$ ipython --no-banner

In [1]: import numpy as np

In [2]: np.set_printoptions(precision=1, suppress=True, linewidth=160)

In [3]: rd = lambda a: np.round(a, 1) + 0

In [4]: B = np.array([[0.1, -1.2, 0.2],
   ...:     [2.2, -1.1, -0.7],
   ...:     [-1.5, -0.4, 1.1],
   ...:     [0.1, -1.4, -0.5],
   ...:     [-0.4, -0.1, 1.1],
   ...:     [-0.4, -0.3, 2.8],
   ...:     [0.3, -0.1, 1.9],
   ...:     [0.3, 0.8, 0.9],
   ...:     [-1.2, -1.3, 0.9]])

In [5]: Z = np.array([[0.7, 2.2, 0.1, 1.5, -0.8, -0.2, -0.6, 0.7, 0.2, 0.3, -0.8, 1.2, 0.3],
   ...:     [-0.2, -0.1, -1.5, 1.6, -1.5, 0.2, -0.1, 1.0, 0.1, 0.3, -1.9, -1.9, 1.0],
   ...:     [-0.7, -0.4, 1.2, -0.6, 0.2, 0.9, 0.5, -0.1, -0.3, 0.6, -1.9, -0.2, -1.0]])

In [6]: mat = B @ Z

In [7]: rd(mat)
Out[7]: 
array([[ 0.2,  0.3,  2. , -1.9,  1.8, -0.1,  0.2, -1.2, -0.2, -0.2,  1.8,  2.4, -1.4],
       [ 2.2,  5.2,  1. ,  2. , -0.3, -1.3, -1.6,  0.5,  0.5, -0.1,  1.7,  4.9,  0.3],
       [-1.7, -3.7,  1.8, -3.6,  2. ,  1.2,  1.5, -1.6, -0.7,  0.1, -0.1, -1.3, -2. ],
       [ 0.7,  0.6,  1.5, -1.8,  1.9, -0.8, -0.2, -1.3,  0. , -0.7,  3.5,  2.9, -0.9],
       [-1. , -1.3,  1.4, -1.4,  0.7,  1. ,  0.8, -0.5, -0.4,  0.5, -1.6, -0.5, -1.3],
       [-2.2, -2. ,  3.8, -2.8,  1.3,  2.5,  1.7, -0.9, -1. ,  1.5, -4.4, -0.5, -3.2],
       [-1.1, -0.1,  2.5, -0.8,  0.3,  1.6,  0.8, -0.1, -0.5,  1.2, -3.7,  0.2, -1.9],
       [-0.6,  0.2, -0.1,  1.2, -1.3,  0.9,  0.2,  0.9, -0.1,  0.9, -3.5, -1.3,  0. ],
       [-1.2, -2.9,  2.9, -4.4,  3.1,  0.8,  1.3, -2.2, -0.6, -0.2,  1.7,  0.8, -2.6]])

In [8]: # rank 3

In [9]: W1 = np.array([[0, 7, 5, 7],
   ...:     [2, 9, 3, 7],
   ...:     [0, 7, 2, 9],
   ...:     [3, 1, 6, 5],
   ...:     [2, 7, 6, 7],
   ...:     [7, 4, 7, 2],
   ...:     [2, 4, 1, 9],
   ...:     [4, 1, 5, 8],
   ...:     [7, 4, 3, 3],
   ...:     [2, 0, 6, 0],
   ...:     [8, 5, 9, 0],
   ...:     [0, 8, 8, 6],
   ...:     [6, 6, 8, 6]])

In [10]: b = np.array([0, 1, 5, 4])

In [11]: H = np.maximum(mat @ W1 + b, 0)

In [12]: rd((H > 0).mean(axis=0))
Out[12]: array([0.2, 0.4, 0.3, 0.6])

In [13]: rd(H)
Out[13]: 
array([[  0. ,  47.6,  26.4,  25.9],
       [ 24.2, 111.3,  93.3,  93.5],
       [  0. ,   0. ,   0. ,   0. ],
       [ 10.7,  63.8,  46. ,  29.8],
       [  0. ,   0. ,   0. ,   0. ],
       [  0. ,   0. ,   0. ,   0. ],
       [  0. ,   0. ,   0. ,  13.2],
       [  0. ,   0. ,   0. ,   0.2],
       [  0. ,   7.9,   0. ,   0. ]])

In [14]: (H > 0).astype(int)
Out[14]: 
array([[0, 1, 1, 1],
       [1, 1, 1, 1],
       [0, 0, 0, 0],
       [1, 1, 1, 1],
       [0, 0, 0, 0],
       [0, 0, 0, 0],
       [0, 0, 0, 1],
       [0, 0, 0, 1],
       [0, 1, 0, 0]])

In [15]: np.linalg.matrix_rank(H)
Out[15]: np.int64(4)

In [16]: Z = np.array([[3, 3, -2], [-1, -2, -3], [-3, -2, 3], [3, 2, -1]])

In [17]: rd(H @ Z)
Out[17]: 
array([[ -49.1,  -96.2,  -89.6],
       [ -38. , -149.6, -196. ],
       [   0. ,    0. ,    0. ],
       [ -80.1, -127.7, -104.7],
       [   0. ,    0. ,    0. ],
       [   0. ,    0. ,    0. ],
       [  39.7,   26.5,  -13.2],
       [   0.6,    0.4,   -0.2],
       [  -7.9,  -15.8,  -23.7]])

In [18]: (H @ Z).round(6).argmax(axis=1)
Out[18]: array([0, 0, 0, 0, 0, 0, 0, 0, 0])

In [19]: B = np.array([[-5, 1],
    ...:     [1, -2],
    ...:     [3, 2],
    ...:     [-4, -2],
    ...:     [-1, -4],
    ...:     [-3, -1],
    ...:     [-2, -2],
    ...:     [-4, 2],
    ...:     [-3, 3],
    ...:     [-2, 1],
    ...:     [1, -5],
    ...:     [2, -5],
    ...:     [2, 3]])

In [20]: np.linalg.matrix_rank(np.vstack([mat, B.T]))
Out[20]: np.int64(5)

In [21]: rd(np.einsum("ik,kj->ij", mat, B))
Out[21]: 
array([[ 20.6, -27.8],
       [  4.9, -34. ],
       [ 17.4,   0.1],
       [ 23.4, -38.2],
       [  5.3,   6.6],
       [ 10.5,  15.4],
       [  1.8,  12.6],
       [-15. ,  26.5],
       [ 31.1, -23.7]])

In [22]: rd(B.T @ mat.T)
Out[22]: 
array([[ 20.6,   4.9,  17.4,  23.4,   5.3,  10.5,   1.8, -15. ,  31.1],
       [-27.8, -34. ,   0.1, -38.2,   6.6,  15.4,  12.6,  26.5, -23.7]])

In [23]: np.vstack([mat, B.T]).shape
Out[23]: (11, 13)

In [24]: rd(np.trace(np.linalg.pinv(mat) @ mat))
Out[24]: np.float64(3.0)

In [25]: np.unique(mat.round(6), axis=0).shape
Out[25]: (9, 13)

In [26]: np.abs(np.diag(np.linalg.qr(mat)[1])) > 1e-9
Out[26]: array([ True,  True,  True, False, False, False, False, False, False])

In [27]: np.allclose(mat[:-1].T @ np.linalg.lstsq(mat[:-1].T, mat[-1])[0], mat[-1])
Out[27]: True

In [28]: x = np.array([1, 0, 2, -2, 5, -2, -1, 1, -4, 2, 2, -3, -3])

In [29]: rd(mat @ x)
Out[29]: array([ 16.6, -10.6,  25.8,  16.8,   9.8,  18.9,   5.2, -11.2,  34.5])

In [30]: rd(mat @ (2 * x))
Out[30]: array([ 33.2, -21.2,  51.5,  33.6,  19.5,  37.7,  10.5, -22.3,  69. ])

In [31]: np.sign((mat @ x).round(6))
Out[31]: array([ 1., -1.,  1.,  1.,  1.,  1.,  1., -1.,  1.])

In [32]: rd(mat @ np.eye(13)[1])
Out[32]: array([ 0.3,  5.2, -3.7,  0.6, -1.3, -2. , -0.1,  0.2, -2.9])

In [33]: (mat @ x).argmax()
Out[33]: np.int64(8)

In [34]: rd(mat @ np.ones(13))
Out[34]: array([ 3.7, 15.1, -8. ,  5.6, -3.6, -6.1, -1.7, -2.6, -3.5])

In [35]: Uu, sv, VT = np.linalg.svd(mat)

In [36]: evecs = VT[:(sv > 1e-8).sum()]

In [37]: rng = np.random.default_rng(62)

In [38]: x = mat[7] + -2 * mat[2] + rng.integers(2) * np.eye(13)[0]

In [39]: rd(x)
Out[39]: array([ 2.9,  7.6, -3.6,  8.3, -5.3, -1.5, -2.8,  4. ,  1.2,  0.7, -3.2,  1.2,  3.9])

In [40]: rd(np.diag(evecs.T @ evecs))
Out[40]: array([0.1, 0.5, 0.4, 0.3, 0.2, 0.1, 0.1, 0.1, 0. , 0.1, 0.7, 0.5, 0.2])

In [41]: np.allclose(evecs.T @ evecs @ x, x)
Out[41]: True

In [42]: X = np.load("layer1.npy")

In [43]: X
Out[43]: 
array([[1, 0, 0, 0, 0, 0, 0, 0, 0, 0],
       [2, 1, 0, 0, 0, 0, 0, 0, 0, 0],
       [2, 1, 1, 0, 0, 0, 0, 0, 0, 0],
       [0, 0, 0, 0, 0, 0, 0, 0, 0, 0],
       [1, 2, 2, 1, 0, 0, 0, 0, 0, 0],
       [1, 0, 0, 1, 2, 0, 0, 0, 0, 0],
       [2, 1, 0, 1, 0, 0, 1, 0, 0, 0],
       [1, 0, 1, 2, 2, 0, 1, 2, 0, 0],
       [1, 0, 0, 0, 0, 2, 2, 0, 2, 0],
       [0, 0, 1, 1, 2, 0, 0, 1, 2, 1]])

In [44]: # triangular: eigenvalues sit on the diagonal

In [45]: Uu, sv, VT = np.linalg.svd(X)

In [46]: rd(sv)
Out[46]: array([6. , 4. , 3.5, 2.4, 1.8, 1.1, 0.9, 0.4, 0.1, 0. ])

In [47]: B = Uu[:, :9] @ np.diag(sv[:9]) @ VT[:9]

In [48]: rd(B)
Out[48]: 
array([[1., 0., 0., 0., 0., 0., 0., 0., 0., 0.],
       [2., 1., 0., 0., 0., 0., 0., 0., 0., 0.],
       [2., 1., 1., 0., 0., 0., 0., 0., 0., 0.],
       [0., 0., 0., 0., 0., 0., 0., 0., 0., 0.],
       [1., 2., 2., 1., 0., 0., 0., 0., 0., 0.],
       [1., 0., 0., 1., 2., 0., 0., 0., 0., 0.],
       [2., 1., 0., 1., 0., 0., 1., 0., 0., 0.],
       [1., 0., 1., 2., 2., 0., 1., 2., 0., 0.],
       [1., 0., 0., 0., 0., 2., 2., 0., 2., 0.],
       [0., 0., 1., 1., 2., 0., 0., 1., 2., 1.]])

In [49]: rd(np.abs(X - B).max())
Out[49]: np.float64(0.0)

In [50]: rd(np.linalg.norm(X - B) / np.linalg.norm(X))
Out[50]: np.float64(0.0)

In [51]: Uu, sv, VT = np.linalg.svd(X)

In [52]: evecs = VT[:(sv > 1e-8).sum()]

In [53]: x = X[4] + 4 * X[9] + rng.integers(2) * np.eye(10)[7]

In [54]: x
Out[54]: array([1., 2., 6., 5., 8., 0., 0., 5., 8., 4.])

In [55]: np.allclose(evecs.T @ evecs @ x, x)
Out[55]: True

In [56]: np.linalg.matrix_rank(np.vstack([X, x]))
Out[56]: np.int64(9)

In [57]: rd(np.linalg.norm(x - evecs.T @ evecs @ x))
Out[57]: np.float64(0.0)

In [58]: rd(np.sort(np.linalg.eigvals(X)))
Out[58]: array([0., 0., 0., 1., 1., 1., 1., 1., 2., 2.])

In [59]: np.prod(np.diag(X)), rd(np.linalg.det(X))
Out[59]: (np.int64(0), np.float64(0.0))

In [60]: Uu, sv, VT = np.linalg.svd(mat)

In [61]: rd(sv)
Out[61]: array([14.6, 10.6,  7.3,  0. ,  0. ,  0. ,  0. ,  0. ,  0. ])

In [62]: B = Uu[:, :3] @ np.diag(sv[:3]) @ VT[:3]

In [63]: rd(np.abs(mat - B).max())
Out[63]: np.float64(0.0)

In [64]: np.linalg.matrix_rank(mat, rtol=0.05)
Out[64]: np.int64(3)
